$ python -q
>>> import numpy as np
>>> from numpy import linalg as LA
>>> np.set_printoptions(precision=3, suppress=True, linewidth=200)
>>> J = np.array([[4.0, -5.0, 3.0, 3.0, -4.0, 2.0],
...     [-5.0, 28.0, -15.0, -15.0, 20.0, -10.0],
...     [3.0, -15.0, 12.0, 9.0, -12.0, 6.0],
...     [3.0, -15.0, 9.0, 12.0, -12.0, 6.0],
...     [-4.0, 20.0, -12.0, -12.0, 19.0, -8.0],
...     [2.0, -10.0, 6.0, 6.0, -8.0, 7.0]])
>>> np.allclose(J @ J.T, J.T @ J)
True
>>> print(np.allclose(J, J.T))
True
>>> J @ J
array([[   79.,  -350.,   210.,   210.,  -280.,   140.],
       [ -350.,  1759., -1050., -1050.,  1400.,  -700.],
       [  210., -1050.,   639.,   630.,  -840.,   420.],
       [  210., -1050.,   630.,   639.,  -840.,   420.],
       [ -280.,  1400.,  -840.,  -840.,  1129.,  -560.],
       [  140.,  -700.,   420.,   420.,  -560.,   289.]])
>>> print(np.trace(J))
82.0
>>> assert J == J.T
Traceback (most recent call last):
  File "<python-input-8>", line 1, in <module>
    assert J == J.T
           ^^^^^^^^
ValueError: The truth value of an array with more than one element is ambiguous. Use a.any() or a.all()
>>> (J + J.T) / 2
array([[  4.,  -5.,   3.,   3.,  -4.,   2.],
       [ -5.,  28., -15., -15.,  20., -10.],
       [  3., -15.,  12.,   9., -12.,   6.],
       [  3., -15.,   9.,  12., -12.,   6.],
       [ -4.,  20., -12., -12.,  19.,  -8.],
       [  2., -10.,   6.,   6.,  -8.,   7.]])
>>> G = J.T @ J
>>> G
array([[   79.,  -350.,   210.,   210.,  -280.,   140.],
       [ -350.,  1759., -1050., -1050.,  1400.,  -700.],
       [  210., -1050.,   639.,   630.,  -840.,   420.],
       [  210., -1050.,   630.,   639.,  -840.,   420.],
       [ -280.,  1400.,  -840.,  -840.,  1129.,  -560.],
       [  140.,  -700.,   420.,   420.,  -560.,   289.]])
>>> print(np.allclose(G, G.T))
True
>>> print(LA.matrix_rank(G))
6
>>> (J @ J.T).shape
(6, 6)
>>> print(LA.svd(J, compute_uv=False) ** 2)
[4489.    9.    9.    9.    9.    9.]
>>> x = np.ones(6)
>>> for _ in range(3):
...     x = J @ x
...     x /= LA.norm(x)
...     print(round(x @ J @ x, 3))
... 
3.0
3.0
3.0
>>> round(float(LA.eigvalsh(J)[-1]), 3)
67.0
>>> rng = np.random.default_rng(2505)
>>> idx = rng.permutation(6)
>>> idx
array([2, 4, 3, 1, 5, 0])
>>> B = J[idx][:, idx]
>>> np.trace(B)
np.float64(82.0)
>>> A = np.loadtxt("out16.csv", delimiter=",")
>>> A
array([[ -6.369,  -8.027,  -7.516,   6.257,   7.62 ,  -6.2  ,   1.314,   8.697,   5.052],
       [ -6.156,   2.123, -11.621,  -0.949,  -6.377,   4.601,  -7.836,   3.372,  -9.33 ],
       [ -0.95 ,  -2.908,   4.167,   6.499,  14.784,   0.596,  -5.867,  -7.839,   4.032],
       [ 16.783,   2.427,   1.841,   0.598,   3.115,   2.623,   2.488,   4.331,   8.194],
       [  9.984,   0.752, -10.943,   8.133,  -0.144,  -1.508,   1.126,  -5.39 ,   9.014],
       [  6.232,   0.993,   5.995,  -8.318,   0.699,  14.509,  -5.901,  -2.374,   1.898],
       [  2.899,  -6.87 ,  13.254,   3.854,   2.795,  -7.84 ,   0.701,  -8.66 ,   3.016],
       [ -2.585,  17.136,  -6.143,  -0.764,   5.972,  -3.385,  -0.987,   0.629,  -3.584],
       [ -7.607,   5.434,  -3.946,  -5.813,   4.344,  -0.346, -15.055,  -2.201,  -3.57 ],
       [-12.581,  -4.495,   5.668,   3.743,   1.553,  -7.963,   8.487,  -0.483,  -6.107],
       [  3.61 ,  -1.807, -15.547,  -1.438,  -1.308,   0.223,  10.378,  -5.45 ,  -0.869],
       [  9.933,   5.848,   0.925,  10.875,  -9.636,   2.802,  -4.864,   4.803,  -0.758],
       [ -5.918,  -4.771,   6.888,  -2.94 ,  14.021,  -1.353,   1.732,   9.2  ,  -0.237],
       [  5.413,   4.508,   3.716,   1.458,  -0.346,   8.032,  10.181, -12.607,   2.687],
       [  4.309,   6.242,   0.763,   5.371,   8.189,  -2.618,   1.416,   9.657,  11.995],
       [  5.209, -12.464,   4.591,  -2.976,   4.178,  -9.123,   7.796,  -4.217,   2.887],
       [ -3.521,   3.403,   8.855,   9.478, -13.006,   5.423,   1.266,   0.101,  -2.757],
       [  7.715,   7.39 ,  -9.957,  -7.227,   7.691,   0.251,  -3.022,  -6.686,   4.63 ],
       [ 14.564,  -6.165,   1.402,   0.847,  -0.828,  -3.048,  -0.958,  -3.526,  11.129],
       [ 10.423,  -7.248,  -7.605,  -0.331,   6.255,  -7.353,  -8.167,   0.437,   4.559],
       [  9.324,   5.554,   3.33 ,  -1.988, -10.699,  -0.469,   3.724,  -8.032,  -8.609],
       [-11.303,  -1.041,   3.733,  -5.532,   3.315, -12.998,  -2.914,  -3.137,  -5.326],
       [  3.7  ,  -5.864,   3.787,  -4.008,   4.693,  15.897,   2.845,  -3.374,   5.224],
       [ -3.209,  -2.403,  -4.771,  10.672,  -7.162, -11.083,  -6.504,  -1.598,   5.32 ]])
>>> LA.svd(A, compute_uv=False)
array([46.536, 42.738, 38.804, 35.496, 30.239, 26.95 , 24.809, 21.269, 11.553])
>>> A.sum(axis=0)
array([ 49.899,  -2.253,  -9.134,  25.501,  39.718, -20.33 ,  -8.621, -34.347,  38.49 ])
>>> round(float(LA.norm(A)), 3)
97.979
>>> A.mean(axis=0)
array([ 2.079, -0.094, -0.381,  1.063,  1.655, -0.847, -0.359, -1.431,  1.604])
>>> Xc = (A - A.mean(axis=0)) / A.std(axis=0)
>>> Xc.std(axis=0)
array([1., 1., 1., 1., 1., 1., 1., 1., 1.])
>>> np.argwhere(np.abs(Xc) > 2)
array([[ 5,  5],
       [ 7,  1],
       [ 8,  6],
       [10,  2],
       [16,  4],
       [22,  5]])
>>> b = LA.lstsq(np.delete(Xc, 4, axis=1), Xc[:, 4])[0]
>>> round(1 - np.var(Xc[:, 4] - np.delete(Xc, 4, axis=1) @ b), 3)
np.float64(0.575)
>>> print(np.abs(b).argmax())
7
>>> D = LA.norm(A[:, None] - A[None], axis=-1)
>>> LA.norm(A, axis=1)
array([20.001, 20.   , 20.   , 19.999, 20.   , 20.   , 20.   , 20.   , 20.   , 20.   , 20.   , 20.   , 20.   , 20.   , 20.   , 20.   , 20.   , 20.   , 20.   , 20.   , 20.   , 20.   , 20.   , 20.   ])
>>> D[14].round(6).argsort(kind="stable")[:4]
array([14,  3,  0,  4])
